% python3 -q
>>> import numpy as np
>>> np.set_printoptions(precision=1, suppress=True, linewidth=120, legacy="1.25")
>>> tidy = lambda a: np.round(a, 1) + 0
>>> f = np.array([2, 0, 0, 0])
>>> W0 = np.array([np.roll(f, i) for i in range(4)])
>>> W0
array([[2, 0, 0, 0],
       [0, 2, 0, 0],
       [0, 0, 2, 0],
       [0, 0, 0, 2]])
>>> # triangular: eigenvalues sit on the diagonal
>>> def softmax(z):
...     e = np.exp(z - z.max(axis=-1, keepdims=True))
...     return e / e.sum(axis=-1, keepdims=True)
... 
>>> tidy(softmax(W0).sum(axis=1))
array([1., 1., 1., 1.])
>>> tidy(softmax(W0[2]))
array([0.1, 0.1, 0.7, 0.1])
>>> tidy(softmax(W0[2] + -3))
array([0.1, 0.1, 0.7, 0.1])
>>> S = W0 @ W0.T / np.sqrt(4)
>>> tidy(softmax(S + np.triu(np.full(S.shape, -np.inf), 1)))
array([[1. , 0. , 0. , 0. ],
       [0.1, 0.9, 0. , 0. ],
       [0.1, 0.1, 0.8, 0. ],
       [0.1, 0.1, 0.1, 0.7]])
>>> tidy(softmax(S)[2] @ W0)
array([0.2, 0.2, 1.4, 0.2])
>>> tidy(softmax(S))
array([[0.7, 0.1, 0.1, 0.1],
       [0.1, 0.7, 0.1, 0.1],
       [0.1, 0.1, 0.7, 0.1],
       [0.1, 0.1, 0.1, 0.7]])
>>> mat = np.array([[0, -1, -1, -1], [1, -1, -3, -2], [5, -6, -16, -11]])
>>> mat
array([[  0,  -1,  -1,  -1],
       [  1,  -1,  -3,  -2],
       [  5,  -6, -16, -11]])
>>> # row 2 is much longer than the rest
>>> w1 = np.array([[2, -1, -2, -1, 0, -2],
...     [-1, -2, 2, -2, 1, 1],
...     [-2, 2, 2, 1, 1, 2],
...     [0, -1, 0, -2, -1, -1]])
>>> b = np.array([0, 2, 4, 8, 3, 1])
>>> act = np.maximum(mat @ w1 + b, 0)
>>> tidy((act > 0).mean(axis=0))
array([1. , 0.3, 0. , 1. , 0.7, 0. ])
>>> np.linalg.matrix_rank(act)
3
>>> (act > 0).astype(int)
array([[1, 1, 0, 1, 1, 0],
       [1, 0, 0, 1, 1, 0],
       [1, 0, 0, 1, 0, 0]])
>>> W2 = np.array([[0, 2], [-1, 5], [-2, -3], [-4, 3], [5, 1], [0, 0]])
>>> (act @ W2).round(6).argmax(axis=1)
array([1, 1, 1])
>>> act @ W2
array([[-37,  56],
       [-35,  49],
       [-84, 159]])
>>> rng = np.random.default_rng(6461)
>>> z = rng.permutation(4)
>>> z
array([0, 3, 1, 2])
>>> A2 = W0[z][:, z]
>>> tidy(np.linalg.det(A2)), tidy(np.linalg.det(W0[z]))
(16.0, 16.0)
>>> blk = np.stack([mat, 3 * mat, mat[::-1]])
>>> np.linalg.matrix_rank(blk)
array([2, 2, 2])
>>> np.einsum("bij,cij->bc", blk, blk)
array([[ 456, 1368,   81],
       [1368, 4104,  243],
       [  81,  243,  456]])
>>> blk.shape
(3, 3, 4)
>>> J = np.load("dump.npy")
>>> J
array([[-97,   7, -28,   1],
       [-30, -56, -24,  -8],
       [  0,  91,  24,  13],
       [-69, -56, -36,  -8]])
>>> tidy(np.sort(np.abs(np.linalg.eigvals(J))))
array([ 0. ,  0. , 72.6, 72.6])
>>> np.allclose(J, J.T)
False
>>> np.linalg.determinant(J)
Traceback (most recent call last):
  File "<python-input-40>", line 1, in <module>
    np.linalg.determinant(J)
    ^^^^^^^^^^^^^^^^^^^^^
AttributeError: module 'numpy.linalg' has no attribute 'determinant'
>>> tidy(np.linalg.norm(J, axis=0))
array([122.8, 120.8,  56.9,  17.3])
>>> tidy(np.linalg.norm(J, "nuc"))
252.5
>>> tidy(np.linalg.norm(J[3] - J[2]))
174.4
>>> A2 = J + rng.integers(-2, 3, (4, 2)) @ rng.integers(-2, 3, (2, 4))
>>> A2
array([[-97,   7, -28,   1],
       [-28, -50, -23,  -4],
       [  4,  99,  24,  17],
       [-69, -58, -37, -10]])
>>> np.abs(A2 - J).sum(axis=1)
array([ 0, 13, 16,  5])
>>> np.linalg.matrix_rank(A2 - J, tol=1e-8)
2
>>> tidy(np.linalg.svd(A2 - J, compute_uv=False))
array([12.6,  2. ,  0. ,  0. ])
>>> tidy(np.abs(np.linalg.svd(A2)[2][-1]))
array([0.3, 0.3, 0.8, 0.5])
>>> tidy(np.linalg.eigvals(J).sum().real)
-137.0
>>> np.kron(np.eye(2, dtype=int), J)
array([[-97,   7, -28,   1,   0,   0,   0,   0],
       [-30, -56, -24,  -8,   0,   0,   0,   0],
       [  0,  91,  24,  13,   0,   0,   0,   0],
       [-69, -56, -36,  -8,   0,   0,   0,   0],
       [  0,   0,   0,   0, -97,   7, -28,   1],
       [  0,   0,   0,   0, -30, -56, -24,  -8],
       [  0,   0,   0,   0,   0,  91,  24,  13],
       [  0,   0,   0,   0, -69, -56, -36,  -8]])
>>> tidy(np.linalg.det(2 * J)), tidy(np.linalg.det(J))
(0.0, 0.0)
>>> tidy(np.poly(J))
array([   1.,  137., 5275.,    0.,    0.])
>>> M = np.array([[-0.8, 0.0, -0.4],
...     [0.8, -0.2, 0.9],
...     [-1.7, 0.6, -0.3],
...     [-3.2, -0.1, -2.1],
...     [-1.9, -0.1, -1.5],
...     [0.9, 0.4, 0.6],
...     [-2.0, 0.2, -1.1],
...     [3.2, -0.5, 1.9],
...     [-1.5, 0.2, -0.6],
...     [2.2, 0.1, 1.9],
...     [1.4, 0.0, 0.1],
...     [-1.1, -0.4, -0.1]])
>>> A2 = np.c_[M[:, :2] @ np.array([[2, 4], [4, -7]]), np.array([-3, 1, -2, -1, -3, 1, -1, 3, 3, -3, 2, -3])]
>>> tidy(A2)
array([[ -1.6,  -3.2,  -3. ],
       [  0.8,   4.6,   1. ],
       [ -1. , -11. ,  -2. ],
       [ -6.8, -12.1,  -1. ],
       [ -4.2,  -6.9,  -3. ],
       [  3.4,   0.8,   1. ],
       [ -3.2,  -9.4,  -1. ],
       [  4.4,  16.3,   3. ],
       [ -2.2,  -7.4,   3. ],
       [  4.8,   8.1,  -3. ],
       [  2.8,   5.6,   2. ],
       [ -3.8,  -1.6,  -3. ]])
>>> tidy(np.linalg.lstsq(M, A2[:, 0])[0])
array([2., 4., 0.])
>>> np.linalg.matrix_rank(A2)
3
>>> np.linalg.matrix_rank(np.c_[M, A2])
4
>>> data = np.load("x.npy")
>>> data
array([[32. ,  1. ],
       [20. ,  1.2],
       [ 2. , -1.1]])
>>> x0 = np.array([1, 3])
>>> y = data @ x0
>>> tidy(np.linalg.solve(data.T @ data, data.T @ y))
array([1., 3.])
>>> tidy(np.linalg.pinv(data) @ data)
array([[1., 0.],
       [0., 1.]])
>>> y = y + 0.3 * rng.normal(size=3)
>>> tidy(y)
array([35.1, 23.7, -1. ])
>>> b, *_ = np.linalg.lstsq(data, y)
>>> tidy(b)
array([1. , 2.8])
>>> tidy(data.T @ (y - data @ b))
array([0., 0.])
>>> b.round()
array([1., 3.])
>>> data.reshape(-1, 2)
array([[32. ,  1. ],
       [20. ,  1.2],
       [ 2. , -1.1]])
>>> data.ravel(order="F")
array([32. , 20. ,  2. ,  1. ,  1.2, -1.1])
>>> blk = data.reshape(3, 2, -1)
>>> blk.shape
(3, 2, 1)
>>> blk[:, 0]
array([[32.],
       [20.],
       [ 2.]])
>>> tidy(blk.sum(axis=1))
array([[33. ],
       [21.2],
       [ 0.9]])
>>> blk.transpose(1, 0, 2)
array([[[32. ],
        [20. ],
        [ 2. ]],

       [[ 1. ],
        [ 1.2],
        [-1.1]]])
>>> np.einsum("ihd,jhd->hij", blk, blk).shape
(2, 3, 3)
>>> tidy(np.linalg.svd(data, compute_uv=False))
array([37.8,  1.3])
>>> tidy(np.diff(data, axis=0))
array([[-12. ,   0.2],
       [-18. ,  -2.3]])
>>> tidy(data.sum(axis=1))
array([33. , 21.2,  0.9])
>>> data[3]
Traceback (most recent call last):
  File "<python-input-83>", line 1, in <module>
    data[3]
    ~~~~^^^
IndexError: index 3 is out of bounds for axis 0 with size 3
>>> tidy(data - data[0])
array([[  0. ,   0. ],
       [-12. ,   0.2],
       [-30. ,  -2.1]])
>>> np.zeros(3, 2)
Traceback (most recent call last):
  File "<python-input-85>", line 1, in <module>
    np.zeros(3, 2)
    ~~~~~~~~^^^^^^
TypeError: Cannot interpret '2' as a data type
>>> np.count_nonzero(data)
6
>>> data.shape
(3, 2)
>>> A2 = np.c_[data[:, :1] @ np.array([[-2]]), np.array([0, 5, 8])]
>>> A2
array([[-64.,   0.],
       [-40.,   5.],
       [ -4.,   8.]])
>>> np.linalg.matrix_rank(A2)
2
>>> tidy(np.linalg.norm(np.linalg.qr(data)[0].T @ A2, axis=0) ** 2 / ((A2 ** 2).sum(axis=0) + 1e-12))
array([1. , 0.5])
>>> tidy(np.linalg.lstsq(data, A2[:, 0])[0])
array([-2.,  0.])
>>> tidy(np.linalg.norm(A2 - data @ np.linalg.lstsq(data, A2)[0], axis=0))
array([0. , 6.9])
>>> np.linalg.matrix_rank(np.c_[data, A2])
3
>>> feats = np.array([[0, 0, 1, 0], [0, 0, 0, 1], [1, 0, 0, 0], [0, 1, 0, 0]])
>>> np.diff(feats, axis=0)
array([[ 0,  0, -1,  1],
       [ 1,  0,  0, -1],
       [-1,  1,  0,  0]])
>>> feats.shape
(4, 4)
>>> tidy(np.linalg.svd(feats, compute_uv=False))
array([1., 1., 1., 1.])
>>> feats.sum(axis=0)
array([1, 1, 1, 1])
>>> np.unravel_index(np.abs(feats).argmax(), feats.shape)
(0, 2)
>>> K = np.loadtxt("test1.csv", delimiter=",")
>>> tidy(K)
array([[  1.1,  -9.7,   2. ],
       [  2.3,   9.7,   1.1],
       [  3.9,  -8.2,   4.3],
       [  4.6,  -7.4,   4.9],
       [ -1.4,  -9.9,  -0.2],
       [  5.9,   6.6,   4.6],
       [  4.5,  -7.6,   4.7],
       [ -2.1,   9.4,  -2.8],
       [ -4.8,  -8. ,  -3.5],
       [ -5.8,  -6.9,  -4.4],
       [  1.4,   9.9,   0.3],
       [  6.8,   4.9,   5.5],
       [  0.8,  10. ,  -0.3],
       [ -7.4,   0.7,  -6.7],
       [ -6.2,   5.1,  -6. ],
       [  1.5,   9.9,   0.3],
       [ -0.4, -10. ,   0.6],
       [ -6.1,  -6.3,  -4.8],
       [  7.5,   1.6,   6.5],
       [ -7.2,   2.3,  -6.6],
       [  5.3,   7.5,   3.9],
       [  7.3,   3.1,   6.1],
       [ -6.1,   5.1,  -6. ],
       [ -4.8,   7.2,  -5. ],
       [  7.2,  -2. ,   6.6],
       [ -2.9,   8.9,  -3.5]])
>>> # rank 2
>>> U, s, VT = np.linalg.svd(K)
>>> V = VT[:(s > 1e-8).sum()]
>>> x0 = K[17] + 2 * K[4] + rng.integers(2) * np.eye(3)[1]
>>> tidy(x0)
array([ -8.9, -26.1,  -5.3])
>>> tidy(V.T @ V)
array([[ 0.6,  0.1,  0.5],
       [ 0.1,  1. , -0.1],
       [ 0.5, -0.1,  0.4]])
>>> tidy(np.linalg.norm(x0 - V.T @ V @ x0))
0.0
>>> G = np.cov(K, rowvar=False)
>>> tidy(K.std(axis=0))
array([5. , 7.3, 4.5])
>>> tidy(np.median(K, axis=0))
array([0.9, 2.7, 0.3])
>>> tidy(np.polyfit(K[:, 2], K[:, 1], 1))
array([-0.2,  1. ])
>>> E = np.eye(3, dtype=int)[rng.permutation(3)] * np.array([-3, 1, -3])
>>> E
array([[ 0,  1,  0],
       [ 0,  0, -3],
       [-3,  0,  0]])
>>> tidy(np.poly(E))
array([ 1.,  0.,  0., -9.])
>>> tidy(np.linalg.eigvals(E))
array([-1. +1.8j, -1. -1.8j,  2.1+0.j ])
>>> tidy(np.linalg.det(2 * E)), tidy(np.linalg.det(E))
(72.0, 9.0)
>>> np.einsum("ij,ji->", E, E)
0
>>> tidy(np.linalg.eigvals(E).sum().real)
0.0
>>> E.T @ E
array([[9, 0, 0],
       [0, 1, 0],
       [0, 0, 9]])
